$ python3 -q
>>> import numpy as np
>>> np.set_printoptions(precision=2, suppress=True, linewidth=100)
>>> W0 = np.loadtxt("m.csv", delimiter=",")
>>> W0
array([[-1.  , -0.91,  0.42, -0.95],
       [ 0.99,  0.44,  0.88,  0.95],
       [ 0.98,  0.85, -0.97,  0.24],
       [-0.83, -0.41,  0.71, -0.71],
       [ 0.97, -0.09,  0.81,  1.  ],
       [-0.65, -0.2 ,  0.95, -0.95],
       [ 0.72,  0.15, -0.49,  0.87],
       [-0.99, -0.76,  0.97, -0.99],
       [ 0.97,  0.21,  0.59,  0.98],
       [-0.94, -0.01, -0.54, -0.99],
       [ 1.  ,  0.89,  0.08,  0.99],
       [-1.  , -0.97,  1.  , -1.  ],
       [ 0.69,  0.3 ,  0.43, -0.17],
       [-1.  , -0.81, -0.07, -1.  ],
       [ 1.  ,  0.88, -0.6 ,  0.88],
       [ 0.44, -0.14,  0.88,  0.4 ],
       [-0.84, -0.72,  0.96,  0.32],
       [-0.26, -0.47,  0.07,  0.93],
       [-0.54,  0.35, -0.83, -0.94],
       [ 0.99,  0.93, -1.  , -0.08],
       [-0.94, -0.46,  0.02, -0.76],
       [ 0.6 , -0.04, -0.72,  0.97],
       [-1.  , -0.86,  0.12, -0.62],
       [ 1.  ,  0.92, -0.98,  0.99],
       [ 0.97,  0.38,  0.71,  0.86],
       [ 0.98,  0.16,  0.29,  1.  ],
       [ 0.94,  0.74, -1.  ,  0.92],
       [ 0.85,  0.49, -0.62,  0.41],
       [ 0.73,  0.46, -0.88,  0.45],
       [-1.  , -0.58, -0.85, -0.99],
       [ 0.37,  0.03,  0.26,  0.35],
       [-1.  , -0.98,  1.  , -1.  ],
       [ 0.6 , -0.2 ,  0.89,  0.77],
       [ 0.52, -0.29,  0.93,  0.79],
       [-1.  , -0.96,  0.99, -0.91],
       [-1.  , -0.7 ,  0.49, -1.  ],
       [-0.43,  0.29, -0.64, -0.91]])
>>> cen = W0 - W0.mean(axis=0)
>>> evecs = np.linalg.svd(cen)[2][:2]
>>> out = cen - cen @ evecs.T @ evecs
>>> np.round(np.cov(cen @ evecs.T, rowvar=False), 2) + 0
array([[1.67, 0.  ],
       [0.  , 0.57]])
>>> np.diag(evecs.T @ evecs)
array([0.45, 0.24, 0.82, 0.49])
>>> np.round(np.linalg.norm(out) / np.linalg.norm(cen), 2)
np.float64(0.24)
>>> out.std(axis=0)
array([0.16, 0.22, 0.14, 0.22])
>>> cen = W0 - W0.mean(axis=1)
Traceback (most recent call last):
  File "<python-input-11>", line 1, in <module>
    cen = W0 - W0.mean(axis=1)
          ~~~^~~~~~~~~~~~~~~~~
ValueError: operands could not be broadcast together with shapes (37,4) (37,) 
>>> cen = W0 - W0.mean(axis=0)
>>> U, sv, Vt = np.linalg.svd(cen, full_matrices=False)
>>> (np.sign(U[:, 0]) == np.sign(U[0, 0])).astype(int)
array([1, 0, 0, 1, 0, 1, 0, 1, 0, 1, 0, 1, 0, 1, 0, 0, 1, 0, 1, 0, 1, 0, 1, 0, 0, 0, 0, 0, 0, 1, 0,
       1, 0, 0, 1, 1, 1])
>>> np.abs(Vt[0]).argmax()
np.int64(0)
>>> np.abs(U[:, 0]).argmax()
np.int64(31)
>>> sv ** 2 / (sv ** 2).sum()
array([0.7 , 0.24, 0.05, 0.01])
>>> np.abs(Vt[-1])
array([0.65, 0.66, 0.16, 0.33])
>>> np.round(cen.mean(axis=0), 2) + 0
array([0., 0., 0., 0.])
>>> z = W0[:, 2] > np.median(W0[:, 2])
>>> f = W0[z].mean(axis=0) - W0[~z].mean(axis=0)
>>> f
array([-0.23, -0.52,  1.28, -0.12])
>>> ((W0 - W0.mean(axis=0)) @ f > 0).astype(int)
array([1, 1, 0, 1, 1, 1, 0, 1, 1, 0, 0, 1, 1, 1, 0, 1, 1, 1, 0, 0, 1, 0, 1, 0, 1, 0, 0, 0, 0, 0, 1,
       1, 1, 1, 1, 1, 0])
>>> np.argsort(-np.abs(f).round(6), kind="stable")
array([2, 1, 0, 3])
>>> np.round((((W0 - W0.mean(axis=0)) @ f > 0) == z).mean(), 2)
np.float64(0.84)
>>> E = np.loadtxt("block8.csv", delimiter=",")
>>> E
array([[ 0., -1., -2., -3.,  1.,  0.,  0.,  3., -2., -1.,  3., -1.,  0.,  5.,  1.],
       [ 1.,  0.,  3.,  0.,  5.,  5.,  2.,  1., -1.,  2.,  2.,  2., -2., -1.,  0.],
       [ 2., -3.,  0.,  3., -1., -1.,  1.,  2.,  3.,  1.,  3.,  0.,  3., -1., -2.],
       [ 3.,  0., -3.,  0.,  5.,  0., -3., -4.,  2.,  4., -1., -1., -2., -2., -1.],
       [-1., -5.,  1., -5.,  0.,  2., -1., -1.,  5.,  5.,  1., -2.,  6., -5., -3.],
       [ 0., -5.,  1.,  0., -2.,  0.,  1.,  4.,  1.,  6.,  5., -2.,  1., -3.,  1.],
       [ 0., -2., -1.,  3.,  1., -1.,  0., -4., -5.,  1.,  0., -3.,  5.,  5., -2.],
       [-3., -1., -2.,  4.,  1., -4.,  4.,  0.,  0., -1., -2.,  0., -1., -4.,  1.],
       [ 2.,  1., -3., -2., -5., -1.,  5.,  0.,  0., -4.,  2.,  6., -5.,  0.,  3.],
       [ 1., -2., -1., -4., -5., -6., -1.,  1.,  4.,  0., -4., -3., -2., -2., -1.],
       [-3., -2., -3.,  1., -1., -5.,  0.,  2., -2.,  4.,  0.,  1.,  0.,  4.,  0.],
       [ 1., -2.,  0.,  1.,  2.,  2.,  3.,  0., -6.,  3., -1.,  0.,  2.,  4., -4.],
       [ 0.,  2., -3.,  2., -6., -1., -5.,  1.,  5.,  2.,  0., -2.,  0.,  2.,  3.],
       [-5.,  1.,  1.,  2.,  5.,  3., -5.,  4.,  0.,  2., -4., -4., -2.,  0.,  2.],
       [-1.,  0.,  2.,  1.,  3., -1.,  2., -1., -3.,  1.,  0.,  4., -3., -2.,  0.]])
>>> # skew, so no eigenvalue has a real part
>>> U, sv, Vt = np.linalg.svd(E, full_matrices=False)
>>> np.cumsum(sv ** 2) / np.sum(sv ** 2)
array([0.21, 0.41, 0.54, 0.68, 0.76, 0.84, 0.89, 0.94, 0.96, 0.98, 0.99, 1.  , 1.  , 1.  , 1.  ])
>>> np.allclose(U * sv @ Vt, E)
True
>>> round(np.sqrt((sv ** 2).sum()), 2), round(float(np.linalg.norm(E)), 2)
(np.float64(40.6), 40.6)
>>> (sv > 1e-8).sum()
np.int64(14)
>>> sv.round(2) + 0
array([18.38, 18.38, 14.91, 14.91, 11.62, 11.62,  8.87,  8.87,  5.52,  5.52,  4.22,  4.22,  1.37,
        1.37,  0.  ])
